$ python -q
>>> import numpy as np
>>> np.set_printoptions(precision=2, suppress=True, linewidth=140)
>>> W0 = np.loadtxt("block2.csv", delimiter=",")
>>> print(W0)
[[ 0.  0.  3.  3.  9.  0.  5.  7.  7. 11.  7.  0.  0. 18.]
 [22.  0.  6.  0.  0.  0.  0.  0.  0.  2.  0. 24. 11.  0.]
 [ 0.  2.  0.  3.  0.  4.  7.  0. 12.  3. 17.  0.  0.  0.]
 [ 0.  9.  0.  5.  0.  8. 18.  0. 16.  0. 24.  0.  0.  0.]
 [ 0.  0.  0.  5.  0.  0.  5.  0. 15. 22. 22.  0.  0. 19.]
 [ 7.  0.  1.  1.  0.  0.  0.  0.  4.  8.  2.  2.  1.  2.]
 [16.  0. 12.  0. 18.  0.  0.  8.  0. 13.  0. 28.  9. 19.]
 [ 0.  0.  3.  3.  9.  0.  5.  7.  7. 11.  7.  0.  0. 18.]
 [ 3.  8.  0.  0.  3.  8.  7.  7.  0.  0.  0. 10. 11.  0.]
 [10.  3.  0.  0.  0. 10.  0.  0.  3.  0.  1.  0.  3.  0.]
 [ 4.  0. 10.  1. 24.  0.  1. 17.  0.  8.  0. 20.  7. 26.]
 [ 0.  4.  0.  5.  0.  2. 14.  2. 15.  6. 22.  0.  0.  9.]
 [20.  0. 12.  0. 18.  0.  0.  9.  0.  2.  0. 36. 15. 10.]
 [ 0.  7.  1.  3. 15.  2. 15. 17.  5.  0.  3.  0.  3. 16.]
 [20.  0. 12.  0. 18.  0.  0.  9.  0.  2.  0. 36. 15. 10.]
 [22.  0.  6.  0.  0.  0.  0.  0.  0.  2.  0. 24. 11.  0.]
 [ 0. 12.  0.  3.  9.  8. 19. 15.  6.  0.  5.  0.  3.  7.]
 [ 0.  0.  6.  5. 18.  0.  7. 13. 11. 22. 14.  0.  0. 35.]
 [ 0. 14.  0.  5.  3. 10. 24. 12. 13.  0. 18.  0.  0.  7.]
 [19.  0.  3.  0.  0.  0.  0.  0.  0. 13.  0. 10.  3.  0.]
 [ 0.  0.  0.  5.  0.  0.  5.  0. 15. 22. 22.  0.  0. 19.]
 [18.  1.  0.  0.  0. 10.  0.  0.  0.  0.  0.  0.  7.  0.]
 [ 0.  9.  0.  5.  0.  6. 19.  7. 14.  0. 20.  0.  0.  8.]
 [26.  0.  7.  0.  0.  0.  0.  0.  0. 10.  0. 24.  9.  0.]
 [ 1.  0.  7.  3. 15.  0.  1.  9.  6. 19.  5.  6.  0. 27.]
 [ 0.  2.  0.  3.  0.  4.  7.  0. 12.  3. 17.  0.  0.  0.]
 [ 0.  0. 10.  3. 24.  0.  2. 16.  4. 19.  1. 12.  1. 35.]
 [ 0. 14.  0.  5.  0. 12. 23.  5. 15.  0. 22.  0.  0.  0.]
 [20.  0.  0.  0.  0.  2.  0.  0.  0.  0.  0. 12.  9.  0.]
 [ 0.  4.  0.  5.  0.  4. 13.  0. 17.  6. 26.  0.  0.  1.]
 [17.  0.  9.  0.  9.  0.  0.  1.  0. 13.  0. 22.  7. 11.]
 [18.  0.  5.  0.  3.  0.  0.  0.  0.  0.  0. 24. 13.  0.]
 [21.  0.  9.  0.  9.  0.  0.  2.  0.  2.  0. 30. 13.  2.]
 [23.  0. 16.  0. 24.  0.  0. 11.  0. 10.  0. 42. 15. 19.]
 [17.  1.  0.  0.  0.  8.  0.  0.  0.  0.  0.  6.  9.  0.]
 [ 4.  0. 10.  1. 24.  0.  1. 17.  0.  8.  0. 20.  7. 26.]
 [ 0.  4.  0.  5.  6.  0. 15.  9. 13.  6. 18.  0.  0. 17.]]
>>> # rows 0 and 7 are equal
>>> x = np.array([1, -2, 2, 0, 1, -3, 0, -1, 3, 3, 0, -1, 3, 2])
>>> y = W0 @ x
>>> print(np.round(np.linalg.solve(W0.T @ W0, W0.T @ y), 2) + 0)
[ 1. -2.  2.  0.  1. -3.  0. -1.  3.  3.  0. -1.  3.  2.]
>>> print(np.round(np.linalg.lstsq(W0, y)[0], 2) + 0)
[ 1. -2.  2.  0.  1. -3.  0. -1.  3.  3.  0. -1.  3.  2.]
>>> rng = np.random.default_rng(98)
>>> y = y + 0.1 * rng.normal(size=37)
>>> print(y)
[ 97.89  48.88  29.06   6.07 149.04  50.11 125.97  98.06 -17.96  -7.97 107.95  65.04  88.15  35.99  87.91  49.05 -13.07 186.12 -14.01
  62.95 149.03   6.98  14.94  73.25 144.06  29.05 158.02 -23.91  28.98  50.97 102.96  45.93  64.97 139.11  11.9  107.95  80.  ]
>>> beta, *_ = np.linalg.lstsq(W0, y)
>>> print(beta.round())
[ 1. -2.  2. -0.  1. -3. -0. -1.  3.  3.  0. -1.  3.  2.]
>>> print([round(float(np.linalg.norm(np.linalg.solve(W0.T @ W0 + lam * np.eye(14), W0.T @ y))), 2) for lam in (0, 1, 10, 100)])
[7.23, 6.93, 6.08, 5.02]
>>> print(np.round(np.linalg.norm(y - W0 @ beta), 2))
0.42
>>> print(np.round(W0.T @ (y - W0 @ beta), 2) + 0)
[0. 0. 0. 0. 0. 0. 0. 0. 0. 0. 0. 0. 0. 0.]
>>> out = np.c_[W0[:, :13] @ np.array([[2, 3, 3, 2, 0, 3, 1, 1, 1, 3, 2, 3, 1],
...     [1, 1, 0, 2, 1, 0, 3, 3, 0, 1, 2, 3, 1],
...     [3, 1, 0, 3, 2, 1, 0, 1, 1, 2, 2, 0, 0],
...     [1, 0, 0, 3, 1, 2, 1, 1, 2, 1, 2, 1, 3],
...     [3, 3, 2, 2, 3, 3, 2, 2, 2, 3, 3, 3, 1],
...     [1, 2, 1, 1, 3, 0, 3, 0, 0, 3, 3, 3, 0],
...     [1, 3, 0, 0, 1, 1, 2, 0, 0, 1, 0, 3, 3],
...     [3, 2, 0, 0, 1, 1, 2, 0, 1, 2, 1, 3, 2],
...     [2, 3, 0, 0, 1, 0, 1, 1, 0, 0, 1, 3, 3],
...     [0, 2, 3, 1, 0, 3, 2, 2, 1, 2, 1, 2, 2],
...     [1, 1, 0, 2, 3, 1, 3, 1, 1, 0, 3, 0, 1],
...     [1, 0, 0, 0, 0, 3, 0, 2, 0, 0, 2, 0, 1],
...     [3, 0, 3, 0, 1, 0, 1, 3, 3, 1, 0, 2, 0]]), np.array([4, -3, -3, 2, 5, 2, 3, 4, 3, 2, 3, 0, 4, 0, 3, -3, 3, 0, -2, 5, -5, -1, -1, 3, -1, -4, -4, 5, 0, -4, 1, 3, -5, 5, -2, 0, -4])]
>>> print(out)
[[ 86. 109.  51.  61.  76.  88.  95.  60.  52.  77.  85. 109.  97.   4.]
 [119.  76. 105.  64.  23. 150.  37. 113.  63.  93. 106.  92.  50.  -3.]
 [ 57.  90.  13.  54.  87.  39. 104.  44.  26.  30.  88.  84.  91.  -3.]
 [ 96. 151.   8.  89. 144.  52. 180.  72.  34.  56. 140. 158. 150.   2.]
 [ 62. 126.  66.  81.  91. 103. 140.  86.  54.  54. 113. 109. 141.   5.]
 [ 33.  52.  48.  32.  14.  56.  35.  38.  23.  41.  40.  52.  42.   2.]
 [201. 156. 150. 117.  95. 245. 103. 173. 112. 177. 187. 170. 104.   3.]
 [ 86. 109.  51.  61.  76.  88.  95.  60.  52.  77.  85. 109.  97.   4.]
 [102.  77.  56.  36.  66.  62.  96.  86.  49.  82.  82. 130.  59.   3.]
 [ 49.  63.  49.  38.  42.  31.  58.  32.  20.  66.  62.  84.  23.   2.]
 [204. 147. 105.  97. 118. 198. 112. 140. 110. 163. 167. 169. 104.   3.]
 [ 83. 133.  20.  75. 112.  66. 148.  66.  40.  45. 113. 128. 144.   0.]
 [238. 148. 147. 114. 102. 249.  93. 189. 124. 175. 201. 175.  96.   4.]
 [148. 154.  41.  64. 112.  87. 141.  72.  66. 115. 104. 192. 128.   0.]
 [238. 148. 147. 114. 102. 249.  93. 189. 124. 175. 201. 175.  96.   3.]
 [119.  76. 105.  64.  23. 150.  37. 113.  63.  93. 106.  92.  50.  -3.]
 [140. 165.  35.  69. 124.  72. 173.  77.  53. 118. 117. 216. 140.   3.]
 [159. 198. 102. 119. 144. 170. 178. 116. 101. 148. 164. 196. 171.   0.]
 [142. 196.  16.  95. 161.  73. 222.  84.  46. 106. 156. 233. 185.  -2.]
 [ 66.  86. 105.  60.   9. 129.  48.  77.  44.  92.  77.  89.  55.   5.]
 [ 62. 126.  66.  81.  91. 103. 140.  86.  54.  54. 113. 109. 141.  -5.]
 [ 68.  75.  85.  48.  38.  54.  58.  42.  39.  92.  68. 101.  19.  -1.]
 [108. 154.   6.  79. 132.  56. 176.  66.  37.  65. 127. 170. 157.  -1.]
 [124. 105. 135.  83.  23. 187.  55. 128.  70. 121. 124. 116.  70.   3.]
 [122. 137.  90.  91.  93. 151. 113. 102.  77. 122. 128. 137. 113.  -1.]
 [ 57.  90.  13.  54.  87.  39. 104.  44.  26.  30.  88.  84.  91.  -4.]
 [179. 171. 108. 108. 121. 200. 133. 131. 103. 168. 164. 181. 134.  -4.]
 [121. 184.  12.  99. 164.  60. 220.  84.  37.  88. 160. 212. 175.   5.]
 [ 81.  64.  89.  42.  15.  96.  35.  71.  47.  75.  70.  84.  32.   0.]
 [ 86. 140.  22.  85. 129.  67. 162.  72.  42.  46. 131. 131. 147.  -4.]
 [134. 115. 129.  92.  53. 193.  70. 135.  79. 131. 137. 121.  76.   1.]
 [123.  68.  99.  57.  32. 140.  37. 116.  68.  86. 103.  89.  45.   3.]
 [171. 107. 126.  89.  60. 197.  60. 151.  91. 129. 151. 126.  68.  -5.]
 [286. 199. 192. 152. 130. 324. 128. 236. 153. 230. 255. 224. 131.   5.]
 [ 76.  68.  86.  44.  34.  69.  53.  59.  44.  85.  72.  96.  24.  -2.]
 [204. 147. 105.  97. 118. 198. 112. 140. 110. 163. 167. 169. 104.   0.]
 [113. 154.  30.  77. 118.  88. 156.  72.  55.  72. 118. 158. 157.  -4.]]
>>> print(np.round(np.linalg.lstsq(W0, out[:, 0])[0], 2) + 0)
[2. 1. 3. 1. 3. 1. 1. 3. 2. 0. 1. 1. 3. 0.]
>>> print(np.round(np.linalg.norm(out - W0 @ np.linalg.lstsq(W0, out)[0], axis=0), 2) + 0)
[ 0.   0.   0.   0.   0.   0.   0.   0.   0.   0.   0.   0.   0.  16.2]
>>> J = np.loadtxt("data.csv", delimiter=",")
>>> print(J)
[[-0.7  -0.8   1.6   0.9  -0.4   0.9  -1.48  1.2  -0.4   0.8  -1.2   0.6   0.2  -1.3 ]
 [-0.1   1.2  -0.7   0.2  -1.   -0.4   0.51  0.5   0.6  -0.6  -2.2   0.2   1.1   0.1 ]
 [-1.9  -1.3   0.6  -0.3   0.5   0.   -0.82  0.8  -1.4   0.5  -0.5   0.4   0.9  -0.8 ]
 [-1.    0.5  -0.2  -0.3  -1.4   1.2  -2.73  1.3   0.4  -0.9   1.3  -1.    0.4   0.  ]
 [-0.8  -2.1   0.3   0.6  -0.2  -0.8   1.22  0.7   0.1  -1.7  -1.8   0.4  -1.   -2.5 ]
 [ 0.    0.6   0.7  -1.1   0.1   0.2  -0.32 -1.4   1.5  -0.1   1.7  -0.3  -1.   -0.3 ]
 [-0.2  -1.1  -0.8  -0.7   0.2   2.   -3.87 -0.2   0.   -0.8  -0.3   0.2  -1.    1.4 ]
 [ 0.5  -1.2  -0.1  -0.9   1.7  -0.2   0.69  1.3  -0.5   0.4   0.4   1.2  -0.4  -1.6 ]
 [-0.5   0.1   1.3   0.8   0.5  -1.8   4.41 -0.3  -0.1  -1.5  -0.7   0.6  -0.4  -0.1 ]
 [-0.8   0.3   2.3   0.8  -0.6   0.   -0.17  0.   -0.1   1.5  -0.1  -1.4  -0.9  -1.6 ]
 [-1.    0.5  -0.5  -0.3   1.4   1.   -2.42 -1.5   0.6   1.7   0.2  -0.4   0.4  -2.5 ]
 [ 0.   -1.1   0.9   0.4   0.4  -0.7   1.15  1.2   0.1   0.1  -1.1   2.3   0.1  -0.5 ]
 [-1.7   0.   -0.6   0.3  -1.5  -0.9   1.65 -0.9   1.7  -1.8  -0.5  -1.   -0.1  -1.  ]
 [ 1.5  -0.9   0.9   2.5   0.3  -0.8   1.64 -0.6  -0.8   0.9   0.6   0.    1.2   0.7 ]
 [-1.1   1.    0.6  -0.4   0.4   0.7  -1.95  0.3  -0.8  -1.8  -0.6   1.1  -1.4   0.  ]
 [ 0.5  -0.6   0.5   0.2  -1.2   1.5  -3.45  1.5   1.1   0.3   1.6  -0.3  -0.4   1.1 ]
 [ 0.3  -0.2   1.2  -1.4  -1.3   0.7  -1.79 -1.   -1.3  -0.8   1.8  -0.7   0.1  -1.  ]
 [ 0.    0.3   2.4   0.1  -0.6   0.8  -0.94  1.   -0.1  -2.5   0.7  -0.2  -0.3  -1.3 ]
 [-1.    1.4  -0.1   1.4   0.5  -0.9   1.48 -0.2  -1.3   0.3  -0.9   0.8   1.   -0.5 ]
 [ 0.2  -0.8   0.9   1.    0.6  -0.3   0.28 -0.6   1.    0.9   1.   -0.1  -1.9   0.  ]
 [ 1.    0.    3.    0.2   0.7   1.1  -2.29  0.6  -0.2  -1.8  -0.6   0.7   0.1   0.3 ]
 [ 0.   -2.2  -1.7   0.7  -0.5  -1.5   2.95  0.2  -0.1  -0.9  -1.4   0.7  -1.3  -1.1 ]
 [ 0.1  -1.1   1.4  -1.9   1.1  -0.3   1.04 -1.6   0.9  -1.    0.6  -1.3  -0.5  -2.4 ]
 [ 0.1  -0.9   1.7   1.1   0.8   0.3  -0.49 -0.4   0.5   1.2   0.7  -1.4   0.4  -0.4 ]
 [-0.3  -0.2   0.9   0.   -0.5   0.1  -0.52 -0.3   0.1  -0.3   0.2   1.9  -1.   -1.6 ]
 [-0.2  -0.8  -1.1  -0.2   0.   -0.3   0.56  0.5   0.3   1.8  -1.4   0.4  -0.3   0.3 ]
 [-1.3   0.2  -0.5  -0.4  -1.1   1.6  -3.45  0.6   2.3   1.2   0.3   0.8   0.4  -0.5 ]
 [ 0.1   0.4  -0.7   1.9   0.4   0.5  -1.08 -0.2   1.6  -0.4  -0.2  -0.3  -1.6  -0.8 ]
 [ 0.4  -0.7  -0.4   0.    0.2  -0.1   0.33  0.4  -1.4  -0.7   0.9  -1.   -0.3   0.8 ]
 [ 0.6   0.4  -1.    1.5   0.2  -0.3   0.74 -0.4  -0.8  -2.3   0.4   0.5   1.7   0.1 ]
 [-1.   -1.1  -1.5   1.6   0.9  -0.5   1.11  0.1   1.3   0.9   0.8  -0.6   1.2  -0.1 ]
 [-0.3   2.2   0.8   0.7  -0.4   2.5  -5.26 -0.2  -0.5   0.4   0.1  -0.4  -0.8   0.1 ]
 [ 1.7   0.8   0.6   1.1  -0.3  -0.3   0.7   1.   -0.7  -0.7   0.1  -2.6  -1.4   1.2 ]
 [-1.6  -0.5  -0.1   0.1  -0.8  -0.1   0.   -2.8   1.1   0.3  -0.3   0.7   0.   -1.1 ]
 [-3.   -0.8   0.9   1.1   0.7  -0.8   1.88  0.4   0.4   0.4   1.4  -0.2   2.5  -0.1 ]
 [ 0.2  -1.2  -0.2   0.3  -0.2   1.3  -2.81  0.5  -0.3  -1.   -0.1   0.6   0.7  -1.5 ]]
>>> out = np.c_[J[:, :11] @ np.array([[0, 1, 0, 2, 2, 1, 0, 1, 2, 0, 2],
...     [1, 2, 0, 2, 0, 0, 1, 1, 0, 2, 1],
...     [1, 2, 0, 1, 0, 0, 2, 2, 0, 0, 2],
...     [0, 2, 1, 2, 0, 1, 0, 0, 0, 2, 2],
...     [0, 0, 2, 0, 2, 2, 2, 2, 0, 1, 1],
...     [2, 2, 2, 2, 1, 0, 2, 2, 1, 2, 0],
...     [2, 0, 0, 2, 0, 0, 0, 1, 2, 1, 1],
...     [1, 0, 1, 2, 1, 0, 2, 1, 0, 0, 2],
...     [1, 0, 0, 2, 1, 1, 1, 2, 2, 1, 1],
...     [2, 1, 1, 0, 0, 0, 0, 1, 2, 0, 1],
...     [0, 1, 1, 1, 2, 1, 0, 0, 2, 2, 2]]), np.array([-2, -2, 2, 0, -2, 0, 1, 1, 1, 2, -1, -1, 0, 2, 2, -2, 1, -2, -1, 2, 0, 0, 2, -1, 2, 1, -2, 1, 1, 1, 2, -1, -1, -2, 2, -1])]
>>> print(out.round(2) + 0)
[[  2.04   4.1    2.7   -0.36  -2.9   -2.2    5.4    2.42  -5.06  -2.68   1.32  -2.  ]
 [  0.62  -2.3   -4.9    2.12  -5.9   -3.5   -1.4   -1.49  -3.98  -2.29  -3.89  -2.  ]
 [ -1.94  -3.9    1.5   -9.74  -4.4   -3.1    1.1   -3.32  -8.24  -5.92  -5.12   2.  ]
 [ -2.86   1.8    1.    -0.16   0.7   -2.4    2.7   -2.83  -4.66   1.67  -1.93   0.  ]
 [ -3.56  -8.3   -4.2   -3.66  -5.6   -2.3   -2.    -3.88  -6.76  -7.08  -4.68  -2.  ]
 [  0.96   2.4   -0.3    1.36   3.9    2.3    1.3    3.78   5.76   4.08   1.58   0.  ]
 [ -7.44  -2.5    2.4   -9.24   1.2   -0.8    1.3   -3.37  -8.34  -3.87  -9.97   1.  ]
 [  1.28  -3.5    4.2   -0.32   5.8    2.9    3.7    3.49   2.78  -1.91   3.49   1.  ]
 [  3.22  -1.9   -4.3    5.82  -3.6    0.5   -0.6    2.01   1.42   1.61   4.61   1.  ]
 [  5.16   7.4    1.     2.26  -3.1   -1.4    3.6    4.03   0.66   1.13   5.33   2.  ]
 [ -0.34   2.3    4.9   -6.54   1.3    2.3    1.9    2.28  -0.84   2.38  -4.42  -1.  ]
 [  2.2   -2.     0.     1.9   -0.8    0.2    2.6    2.75  -0.2   -3.35   3.45  -1.  ]
 [ -1.9   -6.4   -7.7   -0.8   -7.5   -3.2   -6.1   -5.35  -2.2   -0.35  -6.75   0.  ]
 [  2.08   6.4    2.4    6.58   2.6    4.4   -2.1    1.74   6.88   3.94  10.94   2.  ]
 [ -5.     0.3   -0.3   -4.5   -2.4   -2.1    4.2   -1.75 -11.8   -0.95  -5.55   2.  ]
 [ -0.8    5.6    4.2    3.6    5.9    1.     5.1    2.05   1.6    1.85   4.75  -2.  ]
 [ -5.08   1.9   -2.6   -6.38   0.    -3.2   -2.3   -4.89  -2.88  -2.59  -3.59   1.  ]
 [ -1.68   5.4   -0.3    5.42   1.9   -0.5    7.4    2.86  -4.88   2.16   4.56  -2.  ]
 [  1.56   2.    -0.2    0.76  -5.2   -0.8   -1.3   -1.62  -3.74   2.68   0.78  -1.  ]
 [  2.26   3.7    2.9    3.46   3.7    4.4    1.4    4.38   6.46   3.68   6.98   2.  ]
 [ -2.58   7.2    2.     3.22   3.7    1.8   10.6    6.71  -6.68  -0.39   4.81   0.  ]
 [ -2.7  -11.7   -5.4   -3.    -5.2   -1.8   -9.3   -7.55  -0.4   -6.45  -5.15   0.  ]
 [ -0.92  -4.1   -2.3   -3.72   2.6    1.9    1.     3.64   2.98  -2.36  -1.86   2.  ]
 [  2.92   6.4    4.8    2.82   3.6    4.     4.4    6.11   4.32   3.21   7.51  -1.  ]
 [ -0.94   1.2   -1.2   -1.14  -1.3   -1.     0.3   -0.42  -1.54  -0.72  -0.42   2.  ]
 [  3.02  -4.6    0.1   -2.78  -2.7   -1.5   -2.3   -0.34   1.82  -4.54  -2.94   1.  ]
 [  1.3    2.     2.7   -1.1    0.3   -1.3    3.7    1.85  -0.3    1.15  -3.45  -2.  ]
 [ -0.86   3.7    2.9    5.54   2.5    4.2    2.     2.42   0.54   6.12   2.72   1.  ]
 [ -3.04  -1.8    0.8   -1.64   1.9    0.3   -1.9   -3.67  -1.04  -0.67   0.33   1.  ]
 [ -5.52  -0.1   -1.     2.88   0.9    2.1   -3.4   -4.76  -3.02   4.14   0.44   1.  ]
 [  1.82  -2.3    4.2    2.32   2.3    4.5   -1.8    0.41   5.72   4.91   3.11   2.  ]
 [ -2.42  12.6    5.2   -0.82   0.6   -0.8    7.1    1.64  -8.62   4.84  -1.36  -1.  ]
 [  1.1    5.5    0.3    9.3    3.     1.6    2.1    2.1    1.9    3.1    8.8   -1.  ]
 [ -1.9   -2.8   -4.5   -8.    -7.2   -2.3   -7.    -4.4   -1.1   -1.3   -9.3   -2.  ]
 [  3.86  -0.4    3.1    0.66  -1.8    1.3    2.     1.28   1.36   4.78   4.18   2.  ]
 [ -6.22  -0.5    1.9   -4.32   1.3   -0.3    1.3   -3.11  -6.72  -2.71  -4.11  -1.  ]]
>>> print(np.round(np.linalg.norm(out - J @ np.linalg.lstsq(J, out)[0], axis=0), 2) + 0)
[0.   0.   0.   0.   0.   0.   0.   0.   0.   0.   0.   6.47]
>>> print(np.round(np.linalg.lstsq(J, out[:, 0])[0], 2) + 0)
[0. 1. 1. 0. 0. 2. 2. 1. 1. 2. 0. 0. 0. 0.]
>>> print(np.linalg.matrix_rank(np.c_[J, out]))
15
>>> print(np.linalg.norm(np.linalg.qr(J)[0].T @ out, axis=0) ** 2 / ((out ** 2).sum(axis=0) + 1e-12))
[1.   1.   1.   1.   1.   1.   1.   1.   1.   1.   1.   0.47]
